$ python -q
>>> import numpy as np
>>> import numpy.linalg as la
>>> np.set_printoptions(precision=1, suppress=True, linewidth=100)
>>> F = np.load("dump.npy")
>>> F
array([[ 0,  1,  5,  0],
       [-1,  0, -1,  3],
       [-5,  1,  0, -2],
       [ 0, -3,  2,  0]])
>>> # antisymmetric, zero diagonal
>>> out = np.array([[3, 0], [0, -3]])
>>> W2 = np.kron(out, F)
>>> W2
array([[  0,   3,  15,   0,   0,   0,   0,   0],
       [ -3,   0,  -3,   9,   0,   0,   0,   0],
       [-15,   3,   0,  -6,   0,   0,   0,   0],
       [  0,  -9,   6,   0,   0,   0,   0,   0],
       [  0,   0,   0,   0,   0,  -3, -15,   0],
       [  0,   0,   0,   0,   3,   0,   3,  -9],
       [  0,   0,   0,   0,  15,  -3,   0,   6],
       [  0,   0,   0,   0,   0,   9,  -6,   0]])
>>> round(la.norm(W2, 2), 1), round(float(la.norm(out, 2) * la.norm(F, 2)), 1)
(np.float64(16.6), 16.6)
>>> W2.shape
(8, 8)
>>> round(la.det(F.T), 1)
np.float64(289.0)
>>> np.round(la.det(2 * F), 1), round(la.det(F), 1)
(np.float64(4624.0), np.float64(289.0))
>>> np.einsum("ij,ji->", F, F)
np.int64(-80)
>>> F[1] @ F[3]
np.int64(-2)
>>> np.round(la.norm(F, 1), 1), round(float(la.norm(F, np.inf)), 1)
(np.float64(8.0), 8.0)
>>> la.norm(F, axis=1).argmax()
np.int64(2)
>>> f, r1 = F[1], F[2]
>>> f @ r1
np.int64(-1)
>>> f @ f
np.int64(11)
>>> pr = (f @ r1) / (f @ f) * f
>>> la.matrix_rank(np.outer(f, r1))
np.int64(1)
>>> x0 = np.array([-4, -3, 3, 5])
>>> np.round(la.eigvals(F).real, 1) + 0
array([0., 0., 0., 0.])
>>> round(la.det(F), 1)
np.float64(289.0)
>>> x0 @ F @ x0
np.int64(0)
>>> q = la.solve(np.eye(4) - F, np.eye(4) + F)
>>> np.round(q @ q.T, 1) + 0
array([[1., 0., 0., 0.],
       [0., 1., 0., 0.],
       [0., 0., 1., 0.],
       [0., 0., 0., 1.]])
>>> arr = np.load("w.npy")
>>> arr
array([[-12,   8,  -8],
       [ 12,  -8,   8],
       [-12,   8,  -8]])
>>> np.round(np.poly(arr), 1) + 0
array([ 1., 28.,  0.,  0.])
>>> np.kron(np.eye(2, dtype=int), arr)
array([[-12,   8,  -8,   0,   0,   0],
       [ 12,  -8,   8,   0,   0,   0],
       [-12,   8,  -8,   0,   0,   0],
       [  0,   0,   0, -12,   8,  -8],
       [  0,   0,   0,  12,  -8,   8],
       [  0,   0,   0, -12,   8,  -8]])
>>> np.round(la.eigvals(arr), 1) + 0
array([-28.,   0.,   0.])
>>> round(float(la.det(arr.T)), 1)
-0.0
>>> np.einsum("ij,ji->", arr, arr)
np.int64(784)
>>> U, s, Vh = la.svd(arr)
>>> np.argmax(s[:-1] / (s[1:] + 1e-6)) + 1
np.int64(1)
>>> out = U[:, :1] @ np.diag(s[:1]) @ Vh[:1]
>>> la.matrix_rank(arr, rtol=0.05)
np.int64(1)
>>> out
array([[-12.,   8.,  -8.],
       [ 12.,  -8.,   8.],
       [-12.,   8.,  -8.]])
>>> round(la.norm(arr - out, 2), 1), round(s[1], 1)
(np.float64(0.0), np.float64(0.0))
>>> round(float(np.abs(arr - out).max()), 1)
0.0
>>> rk = la.matrix_rank(arr)
>>> rk
np.int64(1)
>>> ns = la.svd(arr)[2][rk:].T
>>> np.allclose(arr @ ns, 0)
True
>>> ns.shape
(3, 2)
>>> rng = np.random.default_rng(48315)
>>> out = arr + rng.integers(-2, 3, (3, 1)) @ rng.integers(-2, 3, (1, 3))
>>> out
array([[-11,   7,  -6],
       [ 12,  -8,   8],
       [-12,   8,  -8]])
>>> out - arr
array([[ 1, -1,  2],
       [ 0,  0,  0],
       [ 0,  0,  0]])
>>> la.svd(out - arr, compute_uv=False)
array([2.4, 0. , 0. ])
>>> def softmax(z):
...     e = np.exp(z - z.max(axis=-1, keepdims=True))
...     return e / e.sum(axis=-1, keepdims=True)
... 
>>> np.round(softmax(arr[1] + 5), 1) + 0
array([1., 0., 0.])
>>> S = arr @ arr.T / np.sqrt(3)
>>> np.round(softmax(S), 1) + 0
array([[0.5, 0. , 0.5],
       [0. , 1. , 0. ],
       [0.5, 0. , 0.5]])
>>> softmax(S).round(6).argmax(axis=1)
array([0, 1, 0])
